% ipython --no-banner

In [1]: import numpy as np

In [2]: np.set_printoptions(precision=2, suppress=True, linewidth=140)

In [3]: mat = np.array([[0, -1, -3], [1, 0, 1], [3, -1, 0]])

In [4]: mat
Out[4]: 
array([[ 0, -1, -3],
       [ 1,  0,  1],
       [ 3, -1,  0]])

In [5]: t3 = np.stack([mat, 4 * mat, mat[::-1]])

In [6]: np.round(np.linalg.det(t3), 2) + 0
Out[6]: array([0., 0., 0.])

In [7]: print(np.einsum("bij,cij->bc", t3, t3))
[[ 22  88   4]
 [ 88 352  16]
 [  4  16  22]]

In [8]: t3.shape
Out[8]: (3, 3, 3)

In [9]: print(np.linalg.matrix_rank(t3))
[2 2 2]

In [10]: t3.sum(axis=0)
Out[10]: 
array([[  3,  -6, -15],
       [  6,   0,   6],
       [ 15,  -6,  -3]])

In [11]: Uu, s, vt = np.linalg.svd(mat)

In [12]: s.round(2) + 0
Out[12]: array([3.32, 3.32, 0.  ])

In [13]: A2 = Uu[:, :2] @ np.diag(s[:2]) @ vt[:2]

In [14]: round(np.abs(mat - A2).max(), 2)
Out[14]: np.float64(0.0)

In [15]: A2.round(2) + 0
Out[15]: 
array([[ 0., -1., -3.],
       [ 1.,  0.,  1.],
       [ 3., -1.,  0.]])

In [16]: np.linalg.matrix_rank(mat, rtol=0.05)
Out[16]: np.int64(2)

In [17]: rank = np.linalg.matrix_rank(mat)

In [18]: print(rank)
2

In [19]: null = np.linalg.svd(mat)[2][rank:].T

In [20]: print([int(np.linalg.matrix_rank(mat[:i])) for i in range(1, len(mat) + 1)])
[1, 2, 2]

In [21]: mat @ null
Out[21]: 
array([[0.],
       [0.],
       [0.]])

In [22]: null[:, 0] / null[np.abs(null[:, 0]).round(6).argmax(), 0]
Out[22]: array([ 0.33,  1.  , -0.33])

In [23]: null @ null.T
Out[23]: 
array([[ 0.09,  0.27, -0.09],
       [ 0.27,  0.82, -0.27],
       [-0.09, -0.27,  0.09]])

In [24]: [int(np.linalg.matrix_rank(mat[:, :j + 1])) for j in range(3)]
Out[24]: [1, 2, 2]

In [25]: print([int(np.linalg.matrix_rank(np.delete(mat, i, axis=0))) for i in range(3)])
[2, 2, 2]

In [26]: X = np.loadtxt("sample6.csv", delimiter=",")

In [27]: X.round(2) + 0
Out[27]: 
array([[-7.69,  5.73, 19.32,  7.75,  7.45, -9.42],
       [-7.39,  5.45, 18.64,  7.5 ,  6.9 , -8.84],
       [-5.52,  3.8 , 14.32,  5.87,  3.69, -5.4 ],
       [-1.86,  0.91,  4.56,  1.81, -1.09,  0.14],
       [-0.9 ,  0.39,  1.7 ,  0.53, -1.02,  0.51],
       [-0.78,  0.34,  1.38,  0.4 , -0.92,  0.47],
       [-0.73,  0.32,  1.26,  0.35, -0.86,  0.45],
       [-0.47,  0.21,  0.68,  0.14, -0.56,  0.29],
       [-0.46,  0.21,  0.66,  0.13, -0.54,  0.29],
       [-0.07,  0.04,  0.08,  0.  , -0.07,  0.04],
       [ 0.15, -0.08, -0.13,  0.01,  0.14, -0.07],
       [ 2.87, -2.05, -0.85,  1.35, -0.14,  0.96]])

In [28]: cen = X - X.mean(axis=0)

In [29]: V = np.linalg.svd(cen)[2][:3]

In [30]: A2 = cen - cen @ V.T @ V

In [31]: np.linalg.norm(A2, axis=1).round(6).argmax()
Out[31]: np.int64(0)

In [32]: print(np.diag(V.T @ V))
[0.55 0.26 0.75 0.42 0.61 0.41]

In [33]: np.round(np.linalg.norm(A2) / np.linalg.norm(cen), 2)
Out[33]: np.float64(0.0)

In [34]: (cen @ V.T).std(axis=0)
Out[34]: array([9.84, 1.17, 0.82])

In [35]: cen = X - X.mean(axis=0)

In [36]: Uu, s, vt = np.linalg.svd(cen, full_matrices=False)

In [37]: np.abs(vt[0]).argmax()
Out[37]: np.int64(2)

In [38]: np.searchsorted(np.cumsum(s ** 2) / (s ** 2).sum(), 0.9) + 1
Out[38]: np.int64(1)

In [39]: (np.sign(Uu[:, 0]) == np.sign(Uu[0, 0])).astype(int)
Out[39]: array([1, 1, 1, 0, 0, 0, 0, 0, 0, 0, 0, 0])

In [40]: np.round(cen.mean(axis=0), 2) + 0
Out[40]: array([0., 0., 0., 0., 0., 0.])

In [41]: arr = np.load("arr.npy")

In [42]: arr
Out[42]: 
array([[2, 0],
       [0, 2]])

In [43]: w, V = np.linalg.eigh(arr)

In [44]: x = np.array([4, 3])

In [45]: V * np.sqrt(w) @ V.T
Out[45]: 
array([[1.41, 0.  ],
       [0.  , 1.41]])

In [46]: x @ arr @ x / (x @ x), w[0], w[-1]
Out[46]: (np.float64(2.0), np.float64(2.0), np.float64(2.0))

In [47]: print(arr[:, 0] @ arr[:, 1])
0

In [48]: np.linalg.norm(arr, axis=0)
Out[48]: array([2., 2.])

In [49]: arr @ arr.T
Out[49]: 
array([[4, 0],
       [0, 4]])

In [50]: print(np.linalg.pinv(arr))
[[0.5 0. ]
 [0.  0.5]]

In [51]: (arr != 0).astype(int)
Out[51]: 
array([[1, 0],
       [0, 1]])

In [52]: print(arr @ arr)
[[4 0]
 [0 4]]

In [53]: K = np.load("run7.npy")

In [54]: K
Out[54]: 
array([[-10, -16,   5,   8],
       [  0,  18,   0,  -9],
       [-10, -16,   5,   8],
       [  0,  18,   0,  -9]])

In [55]: round(float(np.trace(np.linalg.pinv(X) @ X)), 2)
Out[55]: 3.0

In [56]: np.unique(X.round(6), axis=0).shape
Out[56]: (12, 6)

In [57]: np.round(X @ np.linalg.pinv(X) @ X, 2) + 0
Out[57]: 
array([[-7.69,  5.73, 19.32,  7.75,  7.45, -9.42],
       [-7.39,  5.45, 18.64,  7.5 ,  6.9 , -8.84],
       [-5.52,  3.8 , 14.32,  5.87,  3.69, -5.4 ],
       [-1.86,  0.91,  4.56,  1.81, -1.09,  0.14],
       [-0.9 ,  0.39,  1.7 ,  0.53, -1.02,  0.51],
       [-0.78,  0.34,  1.38,  0.4 , -0.92,  0.47],
       [-0.73,  0.32,  1.26,  0.35, -0.86,  0.45],
       [-0.47,  0.21,  0.68,  0.14, -0.56,  0.29],
       [-0.46,  0.21,  0.66,  0.13, -0.54,  0.29],
       [-0.07,  0.04,  0.08,  0.  , -0.07,  0.04],
       [ 0.15, -0.08, -0.13,  0.01,  0.14, -0.07],
       [ 2.87, -2.05, -0.85,  1.35, -0.14,  0.96]])

In [58]: Uu, s, vt = np.linalg.svd(K)

In [59]: V = vt[:(s > 1e-8).sum()]

In [60]: rng = np.random.default_rng(17560)

In [61]: x = K[2] + -3 * K[3] + rng.integers(2) * np.eye(4)[2]

In [62]: x
Out[62]: array([-10., -70.,   6.,  35.])

In [63]: np.diag(V.T @ V)
Out[63]: array([0.8, 0.8, 0.2, 0.2])

In [64]: np.linalg.matrix_rank(np.vstack([K, x]))
Out[64]: np.int64(3)

In [65]: np.unique(K.round(6), axis=0).shape
Out[65]: (2, 4)

In [66]: round(np.trace(np.linalg.pinv(K) @ K), 2)
Out[66]: np.float64(2.0)

In [67]: np.round(K @ np.linalg.pinv(K) @ K, 2) + 0
Out[67]: 
array([[-10., -16.,   5.,   8.],
       [  0.,  18.,   0.,  -9.],
       [-10., -16.,   5.,   8.],
       [  0.,  18.,   0.,  -9.]])

In [68]: np.abs(np.diag(np.linalg.qr(K)[1])) > 1e-9
Out[68]: array([ True,  True, False, False])

In [69]: rank = np.linalg.matrix_rank(K)

In [70]: rank
Out[70]: np.int64(2)

In [71]: null = np.linalg.svd(K)[2][rank:].T

In [72]: np.allclose(K @ null, 0)
Out[72]: True

In [73]: np.linalg.matrix_rank(K.T @ K), np.linalg.matrix_rank(K @ K.T)
Out[73]: (np.int64(2), np.int64(2))

In [74]: [int(np.linalg.matrix_rank(np.delete(K, i, axis=0))) for i in range(4)]
Out[74]: [2, 2, 2, 2]

In [75]: np.round(K @ null, 2) + 0
Out[75]: 
array([[0., 0.],
       [0., 0.],
       [0., 0.],
       [0., 0.]])

In [76]: m1 = np.load("a.npy")

In [77]: m1
Out[77]: 
array([[0, 1, 0],
       [0, 1, 0],
       [0, 1, 0],
       [0, 5, 4],
       [0, 5, 2],
       [0, 3, 1],
       [0, 0, 2],
       [0, 0, 2],
       [0, 1, 2],
       [0, 0, 0],
       [0, 5, 6],
       [0, 3, 0],
       [0, 0, 0],
       [0, 0, 3],
       [0, 5, 0]])

In [78]: round(float(np.linalg.norm(m1, 2) / np.linalg.norm(m1)), 2)
Out[78]: 0.92

In [79]: np.linalg.cond(m1) > 100
Out[79]: np.True_

In [80]: np.argsort(-np.linalg.norm(m1, axis=0).round(6), kind="stable")[:3]
Out[80]: array([1, 2, 0])

In [81]: rank = np.linalg.matrix_rank(m1)

In [82]: rank
Out[82]: np.int64(2)

In [83]: null = np.linalg.svd(m1)[2][rank:].T

In [84]: [int(np.linalg.matrix_rank(m1[:, :j + 1])) for j in range(3)]
Out[84]: [0, 1, 2]

In [85]: print([int(np.linalg.matrix_rank(m1[:i])) for i in range(1, len(m1) + 1)])
[1, 1, 1, 2, 2, 2, 2, 2, 2, 2, 2, 2, 2, 2, 2]

In [86]: np.allclose(m1 @ null, 0)
Out[86]: True

In [87]: print(null @ null.T)
[[1. 0. 0.]
 [0. 0. 0.]
 [0. 0. 0.]]

In [88]: np.allclose(m1[:-1].T @ np.linalg.lstsq(m1[:-1].T, m1[-1])[0], m1[-1])
Out[88]: True

In [89]: print(np.abs(np.diag(np.linalg.qr(m1)[1])) > 1e-9)
[False  True  True]

In [90]: try:
    ...:     np.linalg.inv(m1)
    ...: except np.linalg.LinAlgError as e:
    ...:     print(repr(e))
    ...: 
LinAlgError('Last 2 dimensions of the array must be square')

In [91]: x = np.array([0, -5, 1])

In [92]: h1 = np.maximum(m1 @ x, 0)

In [93]: h1
Out[93]: array([0, 0, 0, 0, 0, 0, 2, 2, 0, 0, 0, 0, 0, 3, 0])

In [94]: np.tanh(m1 @ x)
Out[94]: array([-1.  , -1.  , -1.  , -1.  , -1.  , -1.  ,  0.96,  0.96, -1.  ,  0.  , -1.  , -1.  ,  0.  ,  1.  , -1.  ])

In [95]: feats = np.load("case9.npy")

In [96]: print(feats)
[[2 0 0 0 0]
 [1 0 0 2 0]
 [0 0 1 0 1]
 [1 1 0 0 0]
 [0 0 2 0 0]]

In [97]: np.flatnonzero(np.linalg.matrix_power((feats != 0) + (feats.T != 0) + np.eye(5), 5)[3])
Out[97]: array([0, 1, 3])

In [98]: round(float(np.linalg.det(feats)), 2)
Out[98]: 8.0

In [99]: np.sort(np.linalg.eigvals(feats).real)
Out[99]: array([-1.41, -1.  ,  1.41,  2.  ,  2.  ])

In [100]: print(feats @ feats)
[[4 0 0 0 0]
 [4 2 0 0 0]
 [0 0 3 0 1]
 [3 0 0 2 0]
 [0 0 2 0 2]]

In [101]: round(float(np.linalg.det(feats)), 2)
Out[101]: 8.0

In [102]: print(np.trace(feats))
3

In [103]: round(float(np.abs(np.linalg.eigvals(feats)).max()), 2)
Out[103]: 2.0

In [104]: print(np.sort(np.abs(np.linalg.eigvals(feats))))
[1.   1.41 1.41 2.   2.  ]

In [105]: w, V = np.linalg.eig(feats)

In [106]: np.sort(np.linalg.eigvals(np.linalg.inv(feats)))
Out[106]: array([-1.  , -0.71,  0.5 ,  0.5 ,  0.71])

In [107]: np.prod(w)
Out[107]: np.float64(8.0)

In [108]: u = np.array([2, 0])

In [109]: np.polyval(u, feats[4])
Out[109]: array([0, 0, 4, 0, 0])

In [110]: np.cross(feats[4, :3], feats[0, :3])
Out[110]: array([0, 4, 0])

In [111]: np.array([np.convolve(row, u, "same") for row in feats])
Out[111]: 
array([[4, 0, 0, 0, 0],
       [2, 0, 0, 4, 0],
       [0, 0, 2, 0, 2],
       [2, 2, 0, 0, 0],
       [0, 0, 4, 0, 0]])

In [112]: np.convolve(feats[4], u)
Out[112]: array([0, 0, 4, 0, 0, 0])

In [113]: A2 = np.array([[-5, -5, 4, -4, -3, -1, -3, -5],
     ...:     [-3, 5, -3, -4, 5, -5, -4, -4],
     ...:     [-3, 3, 1, 4, 2, 3, -5, 0],
     ...:     [2, -3, 1, -4, -2, 3, -4, 1],
     ...:     [0, -1, -5, 1, 4, -1, -3, 5],
     ...:     [-4, -1, 0, 3, 2, 5, -2, -4],
     ...:     [3, -1, 2, -1, -3, -1, -2, 3],
     ...:     [5, -3, 4, 4, -5, -5, 1, -3]])

In [114]: A2[-1] = A2[0]

In [115]: E = A2 + 0.1 * np.eye(8)

In [116]: E
Out[116]: 
array([[-4.9, -5. ,  4. , -4. , -3. , -1. , -3. , -5. ],
       [-3. ,  5.1, -3. , -4. ,  5. , -5. , -4. , -4. ],
       [-3. ,  3. ,  1.1,  4. ,  2. ,  3. , -5. ,  0. ],
       [ 2. , -3. ,  1. , -3.9, -2. ,  3. , -4. ,  1. ],
       [ 0. , -1. , -5. ,  1. ,  4.1, -1. , -3. ,  5. ],
       [-4. , -1. ,  0. ,  3. ,  2. ,  5.1, -2. , -4. ],
       [ 3. , -1. ,  2. , -1. , -3. , -1. , -1.9,  3. ],
       [-5. , -5. ,  4. , -4. , -3. , -1. , -3. , -4.9]])

In [117]: [round(float(x), 2) for x in np.linalg.svd(E, compute_uv=False)[:3]]
Out[117]: [17.01, 13.37, 10.82]

In [118]: t3 = np.stack([E, 5 * E, E[::-1]])

In [119]: np.einsum("bij,cij->bc", t3, t3)
Out[119]: 
array([[  716.88,  3584.4 ,   289.4 ],
       [ 3584.4 , 17922.  ,  1447.  ],
       [  289.4 ,  1447.  ,   716.88]])

In [120]: print((t3 @ E.T).shape)
(3, 8, 8)

In [121]: M = np.loadtxt("block10.csv", delimiter=",")

In [122]: M
Out[122]: 
array([[ 0.84,  0.13, -0.48,  2.25,  1.64,  0.52],
       [ 1.1 ,  0.11,  0.85,  0.19,  0.93, -2.48],
       [-0.96, -0.08, -0.94,  0.22, -0.64,  2.59],
       [ 0.02,  0.04, -0.96,  1.82,  0.82,  2.02],
       [ 0.71,  0.12, -0.59,  2.25,  1.54,  0.83],
       [ 0.85,  0.13, -0.48,  2.25,  1.65,  0.5 ],
       [ 1.02,  0.09,  0.91, -0.06,  0.76, -2.56],
       [ 0.7 ,  0.05,  1.02, -0.79,  0.19, -2.61],
       [ 1.28,  0.16,  0.21,  1.68,  1.73, -1.22],
       [-0.57, -0.03, -1.04,  1.03,  0.02,  2.56]])

In [123]: Uu, s, vt = np.linalg.svd(M)

In [124]: s.round(2) + 0
Out[124]: array([7.26, 6.11, 0.  , 0.  , 0.  , 0.  ])

In [125]: A2 = Uu[:, :2] @ np.diag(s[:2]) @ vt[:2]

In [126]: print(A2)
[[ 0.84  0.13 -0.48  2.25  1.64  0.52]
 [ 1.1   0.11  0.85  0.19  0.93 -2.48]
 [-0.96 -0.08 -0.94  0.22 -0.64  2.59]
 [ 0.02  0.04 -0.96  1.82  0.82  2.02]
 [ 0.71  0.12 -0.59  2.25  1.54  0.83]
 [ 0.85  0.13 -0.48  2.25  1.65  0.5 ]
 [ 1.02  0.09  0.91 -0.06  0.76 -2.56]
 [ 0.7   0.05  1.02 -0.79  0.19 -2.61]
 [ 1.28  0.16  0.21  1.68  1.73 -1.22]
 [-0.57 -0.03 -1.04  1.03  0.02  2.56]]

In [127]: np.linalg.matrix_rank(A2)
Out[127]: np.int64(2)

In [128]: np.linalg.matrix_rank(M, rtol=0.05)
Out[128]: np.int64(2)

In [129]: def softmax(z):
     ...:     e = np.exp(z - z.max(axis=-1, keepdims=True))
     ...:     return e / e.sum(axis=-1, keepdims=True)
     ...: 

In [130]: np.round(softmax(10 * A2[8]), 2) + 0
Out[130]: array([0.01, 0.  , 0.  , 0.38, 0.62, 0.  ])

In [131]: softmax(A2[8] + -1)
Out[131]: array([0.21, 0.07, 0.07, 0.31, 0.33, 0.02])

In [132]: S = A2 @ A2.T / np.sqrt(6)

In [133]: softmax(S).round(6).argmax(axis=1)
Out[133]: array([0, 1, 2, 3, 4, 5, 6, 7, 8, 9])

In [134]: np.round(softmax(S), 2) + 0
Out[134]: 
array([[0.25, 0.01, 0.01, 0.11, 0.24, 0.25, 0.01, 0.  , 0.11, 0.03],
       [0.01, 0.32, 0.  , 0.  , 0.01, 0.01, 0.31, 0.22, 0.12, 0.  ],
       [0.01, 0.  , 0.46, 0.13, 0.02, 0.01, 0.  , 0.  , 0.  , 0.36],
       [0.13, 0.  , 0.08, 0.29, 0.16, 0.12, 0.  , 0.  , 0.02, 0.19],
       [0.24, 0.01, 0.01, 0.14, 0.24, 0.24, 0.  , 0.  , 0.08, 0.04],
       [0.25, 0.01, 0.01, 0.11, 0.24, 0.25, 0.01, 0.  , 0.11, 0.03],
       [0.01, 0.31, 0.  , 0.  , 0.01, 0.01, 0.32, 0.26, 0.09, 0.  ],
       [0.  , 0.27, 0.  , 0.  , 0.  , 0.  , 0.31, 0.38, 0.04, 0.  ],
       [0.14, 0.12, 0.  , 0.02, 0.11, 0.15, 0.09, 0.03, 0.33, 0.  ],
       [0.04, 0.  , 0.27, 0.24, 0.06, 0.04, 0.  , 0.  , 0.  , 0.35]])
